% ipython --no-banner

In [1]: import numpy as np

In [2]: np.set_printoptions(precision=4, suppress=True, linewidth=120)

In [3]: def rnd(a):
   ...:     return np.round(a, 4) + 0
   ...: 

In [4]: mat = np.loadtxt("case17.csv", delimiter=",")

In [5]: print(mat)
[[ 0.  4.  0.]
 [ 0.  6.  0.]
 [ 0.  0.  1.]
 [ 0. 14.  0.]
 [ 0.  3.  0.]
 [ 0. 14.  0.]
 [ 0.  0.  1.]
 [ 0.  9.  0.]
 [ 0.  0.  0.]
 [ 0.  9.  0.]
 [ 0.  5.  0.]
 [ 0.  5.  0.]
 [ 0. 16.  0.]
 [ 0.  6.  0.]
 [ 0. 14.  0.]
 [ 0.  8.  0.]
 [ 0.  3.  0.]]

In [6]: # rank 2

In [7]: np.argsort(-np.linalg.norm(mat, axis=0).round(6), kind="stable")[:3]
Out[7]: array([1, 2, 0])

In [8]: [round(float(x), 4) for x in np.linalg.svd(mat, compute_uv=False)[:3]]
Out[8]: [35.0143, 1.4142, 0.0]

In [9]: r = np.linalg.matrix_rank(mat)

In [10]: r
Out[10]: np.int64(2)

In [11]: ns = np.linalg.svd(mat)[2][r:].T

In [12]: np.linalg.matrix_rank(mat.T @ mat), np.linalg.matrix_rank(mat @ mat.T)
Out[12]: (np.int64(2), np.int64(2))

In [13]: print([int(np.linalg.matrix_rank(np.delete(mat, i, axis=0))) for i in range(17)])
[2, 2, 2, 2, 2, 2, 2, 2, 2, 2, 2, 2, 2, 2, 2, 2, 2]

In [14]: ns[:, 0] / ns[np.abs(ns[:, 0]).round(6).argmax(), 0]
Out[14]: array([ 1., -0., -0.])

In [15]: np.allclose(mat @ ns, 0)
Out[15]: True

In [16]: print(mat @ ns)
[[0.]
 [0.]
 [0.]
 [0.]
 [0.]
 [0.]
 [0.]
 [0.]
 [0.]
 [0.]
 [0.]
 [0.]
 [0.]
 [0.]
 [0.]
 [0.]
 [0.]]

In [17]: X = np.array([[0, 1, 1, 2], [0, 2, 1, 1], [0, 1, 0, 2], [0, 2, 1, 1]])

In [18]: # looks like rank 3

In [19]: Uu, sigma, Vh = np.linalg.svd(X)

In [20]: evecs = Vh[:(sigma > 1e-8).sum()]

In [21]: rng = np.random.default_rng(81)

In [22]: x0 = X[0] + -3 * X[3] + rng.integers(2) * np.eye(4)[2]

In [23]: print(x0)
[ 0. -5. -2. -1.]

In [24]: rnd(np.linalg.norm(x0 - evecs.T @ evecs @ x0))
Out[24]: np.float64(0.0)

In [25]: np.linalg.matrix_rank(np.vstack([X, x0]))
Out[25]: np.int64(3)

In [26]: rnd(np.diag(evecs.T @ evecs))
Out[26]: array([0., 1., 1., 1.])

In [27]: np.allclose(evecs.T @ evecs @ x0, x0)
Out[27]: True

In [28]: np.linalg.matrix_power(X, 3)
Out[28]: 
array([[ 0, 27, 12, 18],
       [ 0, 27, 12, 18],
       [ 0, 21,  9, 15],
       [ 0, 27, 12, 18]])

In [29]: print(np.allclose(X @ X.T, X.T @ X))
False

In [30]: np.allclose(X, X.T)
Out[30]: False

In [31]: rnd(np.sort(np.abs(np.linalg.eigvals(X))))
Out[31]: array([0.    , 0.    , 0.7913, 3.7913])

In [32]: B = np.array([[3, -2], [-3, 3], [-3, 0], [-2, -3]])

In [33]: print(np.vstack([X, B.T]).shape)
(6, 4)

In [34]: np.einsum("ij->j", X)
Out[34]: array([0, 6, 3, 6])

In [35]: X @ B
Out[35]: 
array([[-10,  -3],
       [-11,   3],
       [ -7,  -3],
       [-11,   3]])

In [36]: B.T @ X.T
Out[36]: 
array([[-10, -11,  -7, -11],
       [ -3,   3,  -3,   3]])

In [37]: np.linalg.matrix_rank(X @ B)
Out[37]: np.int64(2)

In [38]: rnd(np.linalg.svd(mat, compute_uv=False))
Out[38]: array([35.0143,  1.4142,  0.    ])

In [39]: mat.T @ mat
Out[39]: 
array([[   0.,    0.,    0.],
       [   0., 1226.,    0.],
       [   0.,    0.,    2.]])

In [40]: rnd(np.linalg.pinv(mat))
Out[40]: 
array([[0.    , 0.    , 0.    , 0.    , 0.    , 0.    , 0.    , 0.    , 0.    , 0.    , 0.    , 0.    , 0.    ,
        0.    , 0.    , 0.    , 0.    ],
       [0.0033, 0.0049, 0.    , 0.0114, 0.0024, 0.0114, 0.    , 0.0073, 0.    , 0.0073, 0.0041, 0.0041, 0.0131,
        0.0049, 0.0114, 0.0065, 0.0024],
       [0.    , 0.    , 0.5   , 0.    , 0.    , 0.    , 0.5   , 0.    , 0.    , 0.    , 0.    , 0.    , 0.    ,
        0.    , 0.    , 0.    , 0.    ]])

In [41]: mat[:, 2] @ mat[:, 0]
Out[41]: np.float64(0.0)

In [42]: rnd(np.linalg.norm(mat, axis=0))
Out[42]: array([ 0.    , 35.0143,  1.4142])
